$ python3 -q
>>> import numpy as np
>>> np.set_printoptions(precision=3, suppress=True, linewidth=100, floatmode="fixed")
>>> rd = lambda a: np.round(a, 3) + 0
>>> m1 = np.loadtxt("case16.csv", delimiter=",")
>>> m1
array([[-0.991,  0.970, -0.993, -0.980, -0.197,  0.604,  1.000,  0.965],
       [-0.988,  1.000, -1.000,  0.159, -0.954,  0.827,  0.405,  0.974],
       [-0.617,  0.848, -1.000,  0.837, -0.310, -0.989,  0.604, -0.264],
       [-0.994,  0.968, -0.235, -0.998,  0.050,  0.981,  1.000,  0.989],
       [ 0.090,  0.675,  0.430,  0.310, -0.501,  0.797, -0.901,  0.291],
       [-0.617,  0.808, -1.000,  0.572,  0.139, -0.919,  0.438, -0.060],
       [-0.405,  0.800, -0.946,  0.478,  0.867, -0.380, -0.883, -0.168],
       [ 0.197, -0.706,  0.969, -0.782, -0.996,  0.843,  0.993,  0.731],
       [-0.989,  0.999, -0.995, -0.909, -0.992,  0.992,  0.992,  0.994],
       [-0.354,  0.363, -0.508, -0.119,  0.731, -0.149, -0.100,  0.000],
       [ 0.994, -0.997,  0.653,  0.992, -0.090, -0.995, -0.997, -0.991],
       [ 0.558,  0.961, -1.000,  0.995, -0.991, -0.774, -0.998, -0.345],
       [-0.774,  0.997, -1.000,  0.963, -0.845, -0.903, -0.879,  0.291],
       [-0.874,  0.766, -0.997, -0.578,  0.010, -0.686,  0.990,  0.572],
       [-0.933,  0.811, -0.264, -0.952,  0.711,  0.770,  0.990,  0.845],
       [ 0.845, -0.999,  1.000, -0.991, -0.592,  0.985,  0.996,  0.273],
       [-0.040,  0.986, -0.975,  0.947,  0.653,  0.493, -1.000, -0.178],
       [ 0.291,  0.770, -0.993,  0.940,  0.000, -0.770, -0.989, -0.537],
       [ 0.951, -0.926,  0.797,  0.953,  0.834, -0.892, -0.999, -0.954],
       [ 0.993, -0.979, -0.691,  0.998,  0.110, -0.997, -1.000, -0.993],
       [ 0.080,  0.658, -0.991,  0.854,  0.040, -0.797, -0.905, -0.422],
       [-0.430,  0.050,  0.731, -0.675,  0.800,  0.470,  0.501,  0.245],
       [-0.837,  0.946, -0.744, -0.744, -0.965,  0.932,  0.956,  0.927],
       [-0.845,  0.818, -0.872, -0.804, -0.862,  0.623,  0.992,  0.859],
       [-0.998,  0.994, -0.997, -0.992,  0.544,  0.814,  1.000,  0.984],
       [ 0.327,  0.110,  0.969, -0.264, -0.970,  0.948, -0.080,  0.611],
       [ 0.139,  0.954, -1.000,  0.988, -0.282, -0.934, -0.997, -0.598],
       [-0.371,  0.515,  0.905, -0.501,  0.955,  0.808, -0.834,  0.168]])
>>> Ac = m1 - m1.mean(axis=0)
>>> left, s, vt = np.linalg.svd(Ac, full_matrices=False)
>>> rd(s)
array([8.110, 5.745, 3.581, 3.045, 1.632, 1.065, 0.983, 0.500])
>>> rd(np.abs(vt[-1]))
array([0.457, 0.058, 0.006, 0.215, 0.212, 0.206, 0.050, 0.807])
>>> np.searchsorted(np.cumsum(s ** 2) / (s ** 2).sum(), 0.9) + 1
np.int64(4)
>>> rd((s ** 2).sum() ** 2 / (s ** 4).sum())
np.float64(2.792)
>>> np.abs(left[:, 0]).argmax()
np.int64(19)
>>> M2 = np.c_[m1[:, :4] @ np.array([[-1, 3, 1, 2], [-3, -2, 1, 1], [3, 0, -1, -1], [-2, -1, -3, -2]]), np.array([2, 3, 2, 0, 0, 0, 2, 1, 3, 0, 0, 0, 1, 2, 0, 1, 2, 1, 2, 1, 2, 0, 3, 0, 3, 3, 0, 2])]
>>> rd(M2)
array([[-2.938, -3.933,  3.912,  1.941,  2.000],
       [-5.330, -5.123,  0.535, -0.294,  3.000],
       [-6.601, -4.384, -1.280, -1.060,  2.000],
       [-0.619, -3.920,  3.203,  1.211,  0.000],
       [-1.445, -1.390, -0.595, -0.195,  0.000],
       [-5.951, -4.039, -0.525, -0.570,  0.000],
       [-5.789, -3.293, -0.093, -0.020,  2.000],
       [ 6.392,  2.785,  0.868,  0.283,  1.000],
       [-3.175, -4.056,  3.732,  1.834,  3.000],
       [-2.021, -1.669,  0.874,  0.401,  0.000],
       [ 1.972,  3.984, -3.632, -1.646,  0.000],
       [-8.431, -1.243, -0.466,  1.087,  0.000],
       [-7.143, -5.279, -1.666, -1.477,  1.000],
       [-3.259, -3.576,  2.623,  1.171,  2.000],
       [-0.388, -3.469,  2.998,  1.113,  0.000],
       [ 7.134,  5.524,  1.819,  1.673,  1.000],
       [-7.737, -3.039, -0.920, -0.013,  2.000],
       [-7.460, -1.607, -0.766,  0.465,  1.000],
       [ 2.312,  3.752, -3.631, -1.727,  2.000],
       [-2.125,  3.939, -2.289, -0.298,  1.000],
       [-6.735, -1.930, -0.833,  0.101,  2.000],
       [ 3.823, -0.715,  0.914, -0.191,  0.000],
       [-2.745, -3.659,  3.085,  1.504,  3.000],
       [-2.617, -3.367,  3.257,  1.608,  0.000],
       [-2.991, -3.990,  3.969,  1.979,  3.000],
       [ 2.778,  1.025,  0.260,  0.323,  3.000],
       [-7.977, -2.479, -0.871,  0.256,  0.000],
       [ 2.543, -1.642,  0.742, -0.130,  2.000]])
>>> np.linalg.matrix_rank(M2)
np.int64(5)
>>> rd(np.linalg.lstsq(m1, M2[:, 0])[0])
array([-1.000, -3.000,  3.000, -2.000,  0.000,  0.000,  0.000,  0.000])
>>> rd(np.linalg.norm(np.linalg.qr(m1)[0].T @ M2, axis=0) ** 2 / ((M2 ** 2).sum(axis=0) + 1e-12))
array([1.000, 1.000, 1.000, 1.000, 0.392])
>>> rd(np.linalg.norm(M2 - m1 @ np.linalg.lstsq(m1, M2)[0], axis=0))
array([0.000, 0.000, 0.000, 0.000, 7.059])
>>> Ac = (m1 - m1.mean(axis=0)) / m1.std(axis=0)
>>> Ac.std(axis=0)
array([1.000, 1.000, 1.000, 1.000, 1.000, 1.000, 1.000, 1.000])
>>> beta = np.linalg.lstsq(np.delete(Ac, 7, axis=1), Ac[:, 7])[0]
>>> rd(beta)
array([-0.477,  0.011,  0.027, -0.304, -0.244,  0.320,  0.003])
>>> t3 = m1.reshape(28, 2, -1)
>>> np.einsum("ihd,jhd->hij", t3, t3).shape
(2, 28, 28)
>>> t3.shape
(28, 2, 4)
>>> lab = m1[:, 4] > np.median(m1[:, 4])
>>> r0 = m1[lab].mean(axis=0) - m1[~lab].mean(axis=0)
>>> np.argsort(-np.abs(r0).round(6), kind="stable")
array([4, 7, 5, 6, 2, 3, 0, 1])
>>> rd((((m1 - m1.mean(axis=0)) @ r0 > 0) == lab).mean())
np.float64(0.857)
>>> s = 5 * 0.2 ** np.arange(5)
>>> q, _ = np.linalg.qr(np.array([[-0.8, 0.7, -0.1, 0.9, 0.4],
...     [0.5, 0.5, -0.4, 1.0, -0.5],
...     [-0.7, 0.6, -0.6, -2.2, 1.0],
...     [1.0, -1.0, -0.5, 0.0, -2.0],
...     [-0.9, 0.2, 0.4, 1.4, -0.2]]))
>>> rng = np.random.default_rng(22940)
>>> K = rng.normal(size=(15, 5)) * s @ q
>>> rd(K)
array([[-1.148, -1.822, -0.642, -2.346, -1.875],
       [-0.378,  1.135, -0.106,  0.678, -0.324],
       [-0.033,  0.638,  0.138,  0.444, -0.049],
       [ 0.000, -0.931, -0.167, -0.749, -0.101],
       [-1.185, -1.203, -0.596, -1.643, -1.641],
       [-0.481,  0.025, -0.319, -0.176, -0.540],
       [-0.251,  0.489, -0.062,  0.160, -0.347],
       [ 2.514,  1.248,  1.060,  2.767,  3.621],
       [ 7.062,  3.547,  2.936,  8.120, 10.605],
       [ 3.759,  0.521,  1.326,  3.312,  5.592],
       [-0.187, -0.966, -0.222, -0.882, -0.346],
       [-0.536,  0.135,  0.041, -0.580, -1.049],
       [-0.020,  0.606,  0.247,  0.302, -0.157],
       [ 3.533,  1.660,  1.537,  4.001,  5.304],
       [ 0.231, -0.716,  0.104, -0.416,  0.207]])
>>> Ac = K - K.mean(axis=0)
>>> vecs = np.linalg.svd(Ac)[2][:1]
>>> M2 = Ac - Ac @ vecs.T @ vecs
>>> rd((Ac @ vecs.T).std(axis=0))
array([4.983])
>>> rd(np.diag(vecs.T @ vecs))
array([0.200, 0.051, 0.035, 0.265, 0.450])
>>> lab = K[:, 1] > np.median(K[:, 1])
>>> r0 = K[lab].mean(axis=0) - K[~lab].mean(axis=0)
>>> rd(r0)
array([2.793, 1.960, 1.252, 3.633, 4.225])
>>> lab.astype(int)
array([0, 1, 1, 0, 0, 0, 0, 1, 1, 1, 0, 0, 1, 1, 0])
>>> np.argsort(-np.abs(r0).round(6), kind="stable")
array([4, 3, 0, 1, 2])
>>> ((K - K.mean(axis=0)) @ r0 > 0).astype(int)
array([0, 0, 0, 0, 0, 0, 0, 1, 1, 1, 0, 0, 0, 1, 0])
>>> (((K - K.mean(axis=0)) @ r0 > 0) == lab).mean()
np.float64(0.8)
>>> Z = K[[7, 14]].astype(float)
>>> for _ in range(4):
...     lab = np.linalg.norm(K[:, None] - Z, axis=-1).argmin(axis=1)
...     Z = np.array([K[lab == j].mean(axis=0) for j in range(2)])
... 
>>> lab
array([1, 1, 1, 1, 1, 1, 1, 0, 0, 0, 1, 1, 1, 0, 1])
>>> np.bincount(lab)
array([ 4, 11])
>>> rd(Z)
array([[ 4.217,  1.744,  1.715,  4.550,  6.280],
       [-0.363, -0.237, -0.144, -0.473, -0.566]])
>>> np.abs(Z[1] - Z[0]).argmax()
np.int64(4)
>>> feats = 0.5 ** np.abs(np.subtract.outer(np.arange(5), np.arange(5)))
>>> rd(feats)
array([[1.000, 0.500, 0.250, 0.125, 0.062],
       [0.500, 1.000, 0.500, 0.250, 0.125],
       [0.250, 0.500, 1.000, 0.500, 0.250],
       [0.125, 0.250, 0.500, 1.000, 0.500],
       [0.062, 0.125, 0.250, 0.500, 1.000]])
>>> # symmetric, so the eigenvalues are real
>>> rd(np.sort(np.abs(np.linalg.eigvals(feats))))
array([0.360, 0.457, 0.690, 1.230, 2.262])
>>> rd(np.linalg.det(feats))
np.float64(0.316)
>>> np.allclose(feats, feats.T)
True
>>> feats.inv()
Traceback (most recent call last):
  File "<python-input-58>", line 1, in <module>
    feats.inv()
    ^^^^^^^^^
AttributeError: 'numpy.ndarray' object has no attribute 'inv'
>>> rd(np.abs(np.linalg.eigvals(feats)).max())
np.float64(2.262)
>>> np.allclose(feats @ feats.T, feats.T @ feats)
True
>>> M2 = feats + rng.integers(-2, 3, (5, 1)) @ rng.integers(-2, 3, (1, 5))
>>> rd(M2)
array([[ 2.000, -1.500,  1.250,  0.125, -1.938],
       [-1.500,  5.000, -1.500,  0.250,  4.125],
       [ 1.250, -1.500,  2.000,  0.500, -1.750],
       [ 1.125, -1.750,  1.500,  1.000, -1.500],
       [ 2.062, -3.875,  2.250,  0.500, -3.000]])
>>> rd(np.linalg.svd(M2 - feats, compute_uv=False))
array([10.488,  0.000,  0.000,  0.000,  0.000])
>>> np.linalg.matrix_rank(M2 - feats, tol=1e-8)
np.int64(1)
>>> M2 - feats
array([[ 1.000, -2.000,  1.000,  0.000, -2.000],
       [-2.000,  4.000, -2.000,  0.000,  4.000],
       [ 1.000, -2.000,  1.000,  0.000, -2.000],
       [ 1.000, -2.000,  1.000,  0.000, -2.000],
       [ 2.000, -4.000,  2.000,  0.000, -4.000]])
>>> E = np.loadtxt("out6.csv", delimiter=",")
>>> E
array([[ -1.500,   2.200,  -0.400,   0.300,  11.130,   0.000,  -1.700],
       [ -0.700,  -0.400,  -0.400,   0.700,  -1.882,  -0.100,  -0.800],
       [  0.600,   1.000,   1.400,   0.600,   4.973,   0.600,  -1.100],
       [ -0.300,  -0.200,   0.900,   0.300,  -1.027,  -0.500,  -0.300],
       [  0.900,   1.000,  -2.200,  -1.200,   4.905,  -1.900,   0.500],
       [ -0.600,  -0.400,  -1.800,  -1.700,  -1.897,   0.400,  -1.200],
       [ -0.800,   0.600,  -0.200,   0.200,   2.952,  -2.200,   0.200],
       [ -0.800,  -0.200,  -1.100,   0.500,  -1.051,  -0.100,  -0.900],
       [ -0.200,  -0.400,  -0.900,   0.400,  -2.063,  -1.100,   0.400],
       [ -0.300,  -1.300,  -0.300,  -0.500,  -6.484,  -0.300,  -0.100],
       [  0.500,   0.300,  -0.800,  -1.700,   1.653,   0.300,  -0.800],
       [  1.100,  -2.000,   0.200,  -2.100, -10.194,  -0.300,   0.600],
       [ -0.200,  -0.200,  -0.400,  -1.300,  -0.970,  -2.100,   0.800],
       [ -0.600,  -0.700,   0.300,  -2.100,  -3.538,   0.200,  -1.600],
       [  1.300,  -1.300,   0.100,   0.300,  -6.479,  -2.500,   0.100],
       [  0.900,  -1.200,  -0.100,   0.000,  -6.014,  -0.500,   0.600],
       [ -1.000,   0.000,   0.600,  -0.800,  -0.126,   0.900,   0.100],
       [ -1.100,  -0.100,   0.900,   1.000,  -0.622,   0.300,   0.300],
       [ -0.300,   1.200,  -1.800,  -0.200,   6.133,  -1.200,  -0.600],
       [ -0.600,  -1.600,  -0.900,   1.300,  -8.081,   0.700,   0.000],
       [  0.700,   0.800,   1.200,  -0.800,   3.886,   0.000,  -0.800],
       [  1.900,  -0.300,   0.700,  -0.800,  -1.706,   0.200,   0.700],
       [  0.600,  -1.600,  -0.300,   0.500,  -7.946,  -1.000,  -0.100],
       [ -0.200,   0.400,  -0.500,   1.000,   2.007,  -1.300,   1.200],
       [  1.100,   0.000,   0.200,   0.600,   0.050,  -1.700,  -0.100],
       [ -0.200,  -1.000,   1.100,  -1.200,  -5.117,   0.300,  -0.400]])
>>> # column 4 dominates
>>> vec = np.array([-3, -2, 0, -1, 1, 0, -1])
>>> target = E @ vec
>>> beta, lr = np.zeros(7), 1 / np.linalg.norm(E, 2) ** 2
>>> for i in range(40):
...     beta -= lr * E.T @ (E @ beta - target)
...     if i % 10 == 0: print(i, round(np.linalg.norm(E @ beta - target), 3))
... 
0 13.982
10 10.011
20 7.418
30 5.685
>>> rd(beta)
array([-1.826,  0.114, -0.331, -0.614,  0.613,  0.374, -0.987])
>>> rd(np.linalg.cond(E))
np.float64(341.481)
